% python3 -q
>>> import numpy as np
>>> np.set_printoptions(precision=2, suppress=True, linewidth=160)
>>> X = np.loadtxt("out7.csv", delimiter=",")
>>> print(X)
[[ 1.  1. -1. -1. -1. -1.  1.  1.]
 [ 1. -1.  1. -1.  1. -1.  1. -1.]
 [ 1.  1.  1.  1.  1.  1.  1.  1.]]
>>> x0 = np.array([0, -5, -2, -4, -1, 4, 1, -3])
>>> print((X * x0).sum(axis=1))
[ -4.   6. -10.]
>>> print(X @ np.eye(8)[1])
[ 1. -1.  1.]
>>> print(X * x0)
[[ 0. -5.  2.  4.  1. -4.  1. -3.]
 [ 0.  5. -2.  4. -1. -4.  1.  3.]
 [ 0. -5. -2. -4. -1.  4.  1. -3.]]
>>> A = np.load("m.npy")
>>> print(A)
[[4 0]
 [0 3]]
>>> Y = np.array([[2, 4], [2, 0]])
>>> basis = np.kron(Y, A)
>>> print(np.linalg.matrix_rank(basis))
4
>>> print(X.sum(axis=0))
[ 3.  1.  1. -1.  1. -1.  3.  1.]
>>> print(X.shape)
(3, 8)
>>> print(round(float(np.linalg.norm(X)), 2))
4.9
>>> rng = np.random.default_rng(28)
>>> Y = A + rng.integers(-2, 3, (2, 1)) @ rng.integers(-2, 3, (1, 2))
>>> print(Y)
[[ 3  2]
 [-2  7]]
>>> print(np.linalg.matrix_rank(Y - A, tol=1e-8))
1
>>> print(np.round(np.linalg.svd(Y - A, compute_uv=False), 2) + 0)
[5. 0.]
>>> W0 = np.load("block18.npy")
>>> print(W0)
[[-1.63  2.52  0.04]
 [-0.73  2.91  0.17]
 [-2.05 -2.15 -0.41]
 [ 0.57  2.93  0.32]
 [-1.89  2.33 -0.01]
 [ 2.06 -2.18  0.04]
 [ 1.21 -2.74 -0.1 ]
 [ 2.98 -0.03  0.33]
 [ 2.14  2.06  0.42]
 [-2.04  2.2  -0.04]
 [ 2.67  1.3   0.41]
 [ 2.54 -1.6   0.14]
 [ 2.95  0.38  0.36]
 [ 2.51 -1.64  0.14]
 [ 1.27  2.69  0.37]
 [ 2.76 -1.15  0.21]
 [-2.18 -2.01 -0.42]
 [ 2.79  1.03  0.4 ]
 [-1.75  2.43  0.02]]
>>> Y = W0 / np.linalg.norm(W0, axis=1, keepdims=True)
>>> G = Y @ Y.T
>>> print((G - 2 * np.eye(19)).round(6).argmax(axis=1))
[18  0 16 14 18 13  5 12 10  4 17 13  7 11  3 11  2 10  0]
>>> print(G[18])
[ 1.    0.93 -0.18  0.68  1.   -0.99 -0.98 -0.59  0.14  0.99 -0.17 -0.93 -0.47 -0.93  0.48 -0.85 -0.12 -0.26  1.  ]
>>> print(np.argwhere(np.triu(np.abs(G) > 0.95, 1)))
[[ 0  4]
 [ 0  5]
 [ 0  6]
 [ 0  9]
 [ 0 18]
 [ 1  6]
 [ 2  8]
 [ 2 16]
 [ 3 14]
 [ 4  5]
 [ 4  6]
 [ 4  9]
 [ 4 13]
 [ 4 18]
 [ 5  9]
 [ 5 11]
 [ 5 13]
 [ 5 18]
 [ 6 18]
 [ 7 12]
 [ 8 10]
 [ 8 16]
 [ 9 11]
 [ 9 13]
 [ 9 18]
 [10 16]
 [10 17]
 [11 13]
 [11 15]
 [12 17]
 [13 15]]
>>> print(np.linalg.norm(Y, axis=1))
[1. 1. 1. 1. 1. 1. 1. 1. 1. 1. 1. 1. 1. 1. 1. 1. 1. 1. 1.]
>>> J = np.loadtxt("case8.csv", delimiter=",")
>>> print(J)
[[ 0. -3.  2.]
 [-1. -1.  0.]
 [-3.  1. -1.]
 [ 0.  0.  2.]
 [-2. -2.  3.]]
>>> P = J @ np.linalg.solve(J.T @ J, J.T)
>>> print(round(np.trace(P), 2))
3.0
>>> print(np.round(P @ J[:, 0], 2) + 0)
[ 0. -1. -3.  0. -2.]
>>> print(np.diag(P))
[0.66 0.26 0.81 0.6  0.67]
>>> x0 = np.array([0, 3, 0])
>>> a = np.maximum(J @ x0, 0)
>>> print(a)
[0. 0. 3. 0. 0.]
>>> print(J * (a > 1e-9)[:, None])
[[ 0. -0.  0.]
 [-0. -0.  0.]
 [-3.  1. -1.]
 [ 0.  0.  0.]
 [-0. -0.  0.]]
>>> print(np.maximum(J @ x0, 0) - np.maximum(-J @ x0, 0))
[-9. -3.  3.  0. -6.]
>>> print(np.flatnonzero(a > 1e-9))
[2]
>>> print(J.T @ a)
[-9.  3. -3.]
>>> x0 = np.array([7, 5, 3])
>>> target = J @ x0
>>> print(np.linalg.lstsq(J, target)[0])
[7. 5. 3.]
>>> print(np.linalg.solve(J.T @ J, J.T @ target))
[7. 5. 3.]
>>> print(target)
[ -9. -12. -19.   6. -15.]
>>> target = target + 0.3 * rng.normal(size=5)
>>> print(target)
[ -9.07 -12.16 -18.91   6.28 -15.  ]
>>> beta, *_ = np.linalg.lstsq(J, target)
>>> print(round(np.linalg.norm(target - J @ beta), 2))
0.15
>>> print([round(float(np.linalg.norm(np.linalg.solve(J.T @ J + lam * np.eye(3), J.T @ target))), 2) for lam in (0, 1, 10, 100)])
[9.21, 7.97, 4.36, 0.97]
>>> data = np.array([[1, -1, -1, 1, 1, -1, -1, 1],
...     [1, 1, 1, 1, -1, -1, -1, -1],
...     [1, 1, -1, -1, 1, 1, -1, -1]])
>>> f = np.array([0, 3])
>>> print(np.cross(data[0, :3], data[2, :3]))
[2 0 2]
>>> print(np.polyval(f, data[0]))
[3 3 3 3 3 3 3 3]
>>> x0 = np.array([-2, 3, 2, 0, 2, -3, -1, 1])
>>> a = np.maximum(data @ x0, 0)
>>> print(a)
[0 4 0]
>>> print(np.maximum(data @ x0, 0) - np.maximum(-data @ x0, 0))
[ 0  4 -2]
>>> print(data * (a > 1e-9)[:, None])
[[ 0  0  0  0  0  0  0  0]
 [ 1  1  1  1 -1 -1 -1 -1]
 [ 0  0  0  0  0  0  0  0]]
>>> G = data.T @ data
>>> print(np.linalg.svd(data, compute_uv=False) ** 2)
[8. 8. 8.]
>>> print((data @ data.T).shape)
(3, 3)
>>> print(np.allclose(G, G.T))
True
>>> print(G)
[[ 3  1 -1  1  1 -1 -3 -1]
 [ 1  3  1 -1 -1  1 -1 -3]
 [-1  1  3  1 -3 -1  1 -1]
 [ 1 -1  1  3 -1 -3 -1  1]
 [ 1 -1 -3 -1  3  1 -1  1]
 [-1  1 -1 -3  1  3  1 -1]
 [-3 -1  1 -1 -1  1  3  1]
 [-1 -3 -1  1  1 -1  1  3]]
>>> print(np.round(np.linalg.eigvalsh(G)[::-1], 2) + 0)
[8. 8. 8. 0. 0. 0. 0. 0.]
>>> print(np.linalg.matrix_rank(G))
3
>>> Y = data + rng.integers(-2, 3, (3, 2)) @ rng.integers(-2, 3, (2, 8))
>>> print(Y)
[[-1  4 -1 -3  0 -7  5  3]
 [ 1  2 -1 -1 -2 -3  1  1]
 [ 0  1  4  2  3  3 -3 -5]]
>>> print(np.round(np.linalg.svd(Y - data, compute_uv=False), 2) + 0)
[12.85  6.46  0.  ]
>>> print(np.linalg.matrix_rank(Y - data, tol=1e-8))
2
>>> W = np.array([[-1, 0, -2, 2],
...     [-2, -2, 1, -1],
...     [0, 1, 0, 2],
...     [0, 2, 0, -1],
...     [1, 0, 0, 1],
...     [2, 0, 2, 0],
...     [-1, -2, -2, -1],
...     [0, 0, -2, -1]])
>>> beta = np.array([-3, -1, -3, 3])
>>> act = np.maximum(data @ W + beta, 0)
>>> print(np.linalg.matrix_rank(act))
3
>>> print(act)
[[0 4 0 4]
 [0 2 0 6]
 [0 0 2 6]]
>>> basis = np.array([[0, 3], [0, 1], [0, 2], [-1, -1]])
>>> print((act @ basis).round(6).argmax(axis=1))
[1 1 1]
>>> print(W @ basis)
[[-2 -9]
 [ 1 -5]
 [-2 -1]
 [ 1  3]
 [-1  2]
 [ 0 10]
 [ 1 -8]
 [ 1 -3]]
>>> mat = np.array([[0, 1, -3],
...     [-3, 2, -3],
...     [0, 1, -3],
...     [0, 0, 0],
...     [0, 0, 0],
...     [0, 0, 0],
...     [0, 0, 0],
...     [0, 0, 0],
...     [-3, 2, -3],
...     [-3, 2, -3],
...     [0, 0, 0],
...     [0, 0, 0],
...     [0, 0, 0],
...     [0, 0, 0],
...     [0, 1, -3],
...     [0, 0, 0],
...     [0, 2, -5],
...     [-3, 2, -3],
...     [0, 1, -2]])
>>> basis = mat[[2, 13]].astype(float)
>>> for _ in range(4):
...     lab = np.linalg.norm(mat[:, None] - basis, axis=-1).argmin(axis=1)
...     basis = np.array([mat[lab == j].mean(axis=0) for j in range(2)])
... 
>>> print(lab)
[0 0 0 1 1 1 1 1 0 0 1 1 1 1 0 1 0 0 0]
>>> print(np.bincount(lab))
[ 9 10]
>>> print(basis)
[[-1.33  1.56 -3.11]
 [ 0.    0.    0.  ]]
>>> print(np.abs(basis[1] - basis[0]).argmax())
2
>>> def softmax(z):
...     e = np.exp(z - z.max(axis=-1, keepdims=True))
...     return e / e.sum(axis=-1, keepdims=True)
... 
>>> print(softmax(10 * mat[4]))
[0.33 0.33 0.33]
>>> print(softmax(mat).sum(axis=1))
[1. 1. 1. 1. 1. 1. 1. 1. 1. 1. 1. 1. 1. 1. 1. 1. 1. 1. 1.]
>>> scores = mat @ mat.T / np.sqrt(3)
>>> print(softmax(scores).round(6).argmax(axis=1))
[16  1 16  0  0  0  0  0  1  1  0  0  0  0 16  0 16  1 16]
>>> print(softmax(scores)[4] @ mat)
[-0.63  0.74 -1.47]
